$ python -q
>>> import numpy as np
>>> np.set_printoptions(precision=1, suppress=True, linewidth=100)
>>> F = np.loadtxt("case13.csv", delimiter=",")
>>> F
array([[-0.2,  4.6, -0.3],
       [-0.4,  6.2,  1.2],
       [-0.5,  5.8,  1.2],
       [ 0.1,  6.7,  0. ],
       [ 1.1,  5. , -1.3],
       [-2. ,  6.9,  0.7],
       [ 0. ,  5.1, -0.1],
       [ 0.3,  6.7,  0.1],
       [-0.1,  6.3,  1.5],
       [-0.8,  6.1,  0.8],
       [ 1.2,  5.5,  0.1],
       [-0.9,  7.4,  0.4],
       [ 0.7,  5.9, -0.1],
       [-0.3,  5.4, -0.4]])
>>> Xs = F - F.mean(axis=0)
>>> vecs = np.linalg.svd(Xs)[2][:1]
>>> other = Xs - Xs @ vecs.T @ vecs
>>> (Xs @ vecs.T).std(axis=0)
array([1.1])
>>> idx = F[:, 1] > np.median(F[:, 1])
>>> r0 = F[idx].mean(axis=0) - F[~idx].mean(axis=0)
>>> r0
array([-0.8,  1.3,  0.8])
>>> idx.astype(int)
array([0, 1, 0, 1, 0, 1, 0, 1, 1, 1, 0, 1, 0, 0])
>>> np.argsort(-np.abs(r0).round(6), kind="stable")
array([1, 0, 2])
>>> other = F / np.linalg.norm(F, axis=1, keepdims=True)
>>> G = other @ other.T
>>> G[5]
array([1. , 1. , 1. , 1. , 0.8, 1. , 1. , 0.9, 1. , 1. , 0.9, 1. , 0.9, 1. ])
>>> X = np.array([[51, -10, 4, -57],
...     [-10, 38, -2, 34],
...     [4, -2, 57, -15],
...     [-57, 34, -15, 84]])
>>> rng = np.random.default_rng(478716)
>>> other = F + rng.integers(-2, 3, (14, 1)) @ rng.integers(-2, 3, (1, 3))
>>> other
array([[-4.2,  2.6,  1.7],
       [ 1.6,  7.2,  0.2],
       [-4.5,  3.8,  3.2],
       [ 2.1,  7.7, -1. ],
       [ 3.1,  6. , -2.3],
       [-2. ,  6.9,  0.7],
       [-2. ,  4.1,  0.9],
       [-3.7,  4.7,  2.1],
       [ 3.9,  8.3, -0.5],
       [ 1.2,  7.1, -0.2],
       [-2.8,  3.5,  2.1],
       [ 3.1,  9.4, -1.6],
       [ 0.7,  5.9, -0.1],
       [ 1.7,  6.4, -1.4]])
>>> np.linalg.matrix_rank(other - F, tol=1e-8)
np.int64(1)
>>> other - F
array([[-4., -2.,  2.],
       [ 2.,  1., -1.],
       [-4., -2.,  2.],
       [ 2.,  1., -1.],
       [ 2.,  1., -1.],
       [ 0.,  0.,  0.],
       [-2., -1.,  1.],
       [-4., -2.,  2.],
       [ 4.,  2., -2.],
       [ 2.,  1., -1.],
       [-4., -2.,  2.],
       [ 4.,  2., -2.],
       [ 0.,  0.,  0.],
       [ 2.,  1., -1.]])
>>> G = other.T @ other
>>> np.diag(G)
array([113.6, 550.5,  34.4])
>>> other = X / np.linalg.norm(X, axis=1, keepdims=True)
>>> G = other @ other.T
>>> round(float(np.degrees(np.arccos(np.clip(G[0, 2], -1, 1)))), 1)
73.4
>>> G[0]
array([ 1. , -0.7,  0.3, -1. ])
>>> G
array([[ 1. , -0.7,  0.3, -1. ],
       [-0.7,  1. , -0.2,  0.8],
       [ 0.3, -0.2,  1. , -0.4],
       [-1. ,  0.8, -0.4,  1. ]])
>>> print((G - 2 * np.eye(4)).round(6).argmax(axis=1))
[2 3 0 1]
>>> np.argwhere(np.triu(np.abs(G) > 0.95, 1))
array([[0, 3]])
>>> np.linalg.norm(other, axis=1)
array([1., 1., 1., 1.])
>>> evals, vecs = np.linalg.eigh(X)
>>> print(np.abs(vecs[:, -1]).round(6).argmax())
3
>>> np.abs(vecs[:, -1])
array([0.5, 0.3, 0.2, 0.8])
>>> np.unique(evals.round(6) + 0, return_counts=True)[1]
array([1, 1, 1, 1])
>>> np.round(vecs.T @ vecs, 1) + 0
array([[1., 0., 0., 0.],
       [0., 1., 0., 0.],
       [0., 0., 1., 0.],
       [0., 0., 0., 1.]])
>>> print(vecs @ np.diag(evals) @ vecs.T)
[[ 51. -10.   4. -57.]
 [-10.  38.  -2.  34.]
 [  4.  -2.  57. -15.]
 [-57.  34. -15.  84.]]
>>> np.linalg.eigvalsh(X @ X)
array([    2.9,  1064.5,  3043. , 19739.6])
>>> (evals > 1e-8).sum(), (evals < -1e-8).sum()
(np.int64(4), np.int64(0))
>>> np.round(vecs.T @ X @ vecs, 1) + 0
array([[  1.7,   0. ,   0. ,   0. ],
       [  0. ,  32.6,   0. ,   0. ],
       [  0. ,   0. ,  55.2,   0. ],
       [  0. ,   0. ,   0. , 140.5]])
>>> np.linalg.eigvalsh(X + -2 * np.eye(4))
array([ -0.3,  30.6,  53.2, 138.5])
>>> arr = np.loadtxt("block3.csv", delimiter=",")
>>> arr
array([[ 5.3, -1. , -6. ],
       [ 8. , -0.7,  8. ],
       [ 5. , -1. , -5.7]])
>>> r0, r1 = arr[2], arr[0]
>>> r0 @ r1
np.float64(61.7)
>>> pr = (r0 @ r1) / (r0 @ r0) * r0
>>> round((r1 - pr) @ r0, 1)
np.float64(-0.0)
>>> round(float(np.linalg.norm(r0 + r1) ** 2 + np.linalg.norm(r0 - r1) ** 2), 1)
247.2
>>> pr
array([ 5.3, -1.1, -6. ])
>>> np.round(r1 - pr, 1) + 0
array([0. , 0.1, 0. ])
>>> left, sig, VT = np.linalg.svd(arr)
>>> np.argmax(sig[:-1] / (sig[1:] + 1e-6)) + 1
np.int64(2)
>>> other = left[:, :2] @ np.diag(sig[:2]) @ VT[:2]
>>> print(np.linalg.matrix_rank(arr, rtol=0.05))
2
>>> np.round(np.linalg.norm(arr - other) / np.linalg.norm(arr), 1)
np.float64(0.0)
>>> print(other)
[[ 5.3 -1.  -6. ]
 [ 8.  -0.7  8. ]
 [ 5.  -1.  -5.7]]
>>> round(float(np.abs(arr - other).max()), 1)
0.0
>>> r0, r1 = other[2], other[0]
>>> round(float(r0 @ r0), 1)
58.5
>>> pr = (r0 @ r1) / (r0 @ r0) * r0
>>> np.linalg.matrix_rank(np.outer(r0, r1))
np.int64(1)
>>> m1 = np.loadtxt("x.csv", delimiter=",")
>>> m1
array([[0., 0., 0., 0.],
       [0., 0., 0., 0.],
       [5., 0., 5., 8.]])
>>> # rows and columns are dependent
>>> np.allclose(m1[:-1].T @ np.linalg.lstsq(m1[:-1].T, m1[-1])[0], m1[-1])
False
>>> np.abs(np.diag(np.linalg.qr(m1)[1])) > 1e-9
array([ True, False, False])
>>> round(np.trace(np.linalg.pinv(m1) @ m1), 1)
np.float64(1.0)
>>> left, sig, VT = np.linalg.svd(m1)
>>> vecs = VT[:(sig > 1e-8).sum()]
>>> x0 = m1[0] + -2 * m1[2] + rng.integers(2) * np.eye(4)[2]
>>> x0
array([-10.,   0.,  -9., -16.])
>>> np.linalg.matrix_rank(np.vstack([m1, x0]))
np.int64(2)
>>> other = np.array([[0, 4, 0], [0, 1, 2], [5, 2, 0], [3, 5, 3]])
>>> np.vstack([m1, other.T]).shape
(6, 4)
>>> np.einsum("ik,kj->ij", m1, other)
array([[ 0.,  0.,  0.],
       [ 0.,  0.,  0.],
       [49., 70., 24.]])
>>> print(np.einsum("ik,kj->ji", m1, other))
[[ 0.  0. 49.]
 [ 0.  0. 70.]
 [ 0.  0. 24.]]
>>> print(np.linalg.matrix_rank(m1 @ other))
1
>>> m1 @ other
array([[ 0.,  0.,  0.],
       [ 0.,  0.,  0.],
       [49., 70., 24.]])
>>> rank = np.linalg.matrix_rank(m1)
>>> print(rank)
1
>>> N = np.linalg.svd(m1)[2][rank:].T
>>> N.shape
(4, 3)
>>> [int(np.linalg.matrix_rank(np.delete(m1, i, axis=0))) for i in range(3)]
[1, 1, 0]
>>> np.linalg.matrix_rank(m1.T @ m1), np.linalg.matrix_rank(m1 @ m1.T)
(np.int64(1), np.int64(1))
>>> [int(np.linalg.matrix_rank(m1[:, :j + 1])) for j in range(4)]
[1, 1, 1, 1]
>>> np.allclose(m1 @ N, 0)
True
>>> T = np.stack([m1, -3 * m1, m1[::-1]])
>>> T.shape
(3, 3, 4)
>>> np.einsum("bij,cij->bc", T, T)
array([[ 114., -342.,    0.],
       [-342., 1026.,    0.],
       [   0.,    0.,  114.]])
>>> (T @ m1.T).shape
(3, 3, 3)
>>> np.linalg.matrix_rank(T)
array([1, 1, 1])
>>> np.linalg.norm(T, axis=(1, 2))
array([10.7, 32. , 10.7])
>>> K = np.load("out18.npy")
>>> K
array([[-8,  1],
       [ 1,  0]])
>>> # column 0 is much longer than the rest
>>> left, sig, VT = np.linalg.svd(K, full_matrices=False)
>>> np.round(left.T @ left, 1) + 0
array([[1., 0.],
       [0., 1.]])
>>> np.round(VT @ VT.T, 1) + 0
array([[1., 0.],
       [0., 1.]])
>>> round(float(np.sqrt((sig ** 2).sum())), 1), np.round(np.linalg.norm(K), 1)
(8.1, np.float64(8.1))
>>> (sig > 1e-8).sum()
np.int64(2)
>>> np.cumsum(sig ** 2) / np.sum(sig ** 2)
array([1., 1.])
>>> np.abs(VT[0])
array([1. , 0.1])
>>> np.round(sig / sig[0], 1) + 0
array([1., 0.])
>>> np.abs(left[:, 0]).round(6).argmax()
np.int64(0)
>>> left.shape, sig.shape, VT.shape
((2, 2), (2,), (2, 2))
>>> other = K + rng.integers(-2, 3, (2, 1)) @ rng.integers(-2, 3, (1, 2))
>>> other
array([[-10,   3],
       [  5,  -4]])
>>> print(np.linalg.matrix_rank(other - K, tol=1e-8))
1
>>> other - K
array([[-2,  2],
       [ 4, -4]])
>>> print(np.round(np.linalg.svd(other - K, compute_uv=False), 1) + 0)
[6.3 0. ]
>>> round(float(np.linalg.eigvalsh(K).min()), 1)
-8.1
>>> [round(float(np.linalg.det(K[:i, :i])), 2) + 0 for i in range(1, 3)]
[-8.0, -1.0]
>>> print(np.all(np.linalg.eigvalsh(K) > 0))
False
>>> data = np.loadtxt("w.csv", delimiter=",")
>>> data
array([[-0.9,  0.2,  1. , -3.8],
       [ 3.1, -2.4,  0.2, -0.8],
       [-0.6, -0.8, -3.8, -0.9],
       [-2.3, -3.1,  0.9,  0.6]])
>>> other = np.array([[1, 1, 0], [2, 2, 0]])
>>> C = np.kron(other, data)
>>> C.shape
(8, 12)
>>> np.linalg.matrix_rank(C)
np.int64(4)
>>> G = data.T @ data
>>> print(np.linalg.svd(data, compute_uv=False) ** 2)
[16. 16. 16. 16.]
>>> round(float(np.trace(G)), 1), np.round((data ** 2).sum(), 1)
(64.0, np.float64(64.0))
>>> np.linalg.eigvalsh(G)[::-1]
array([16., 16., 16., 16.])
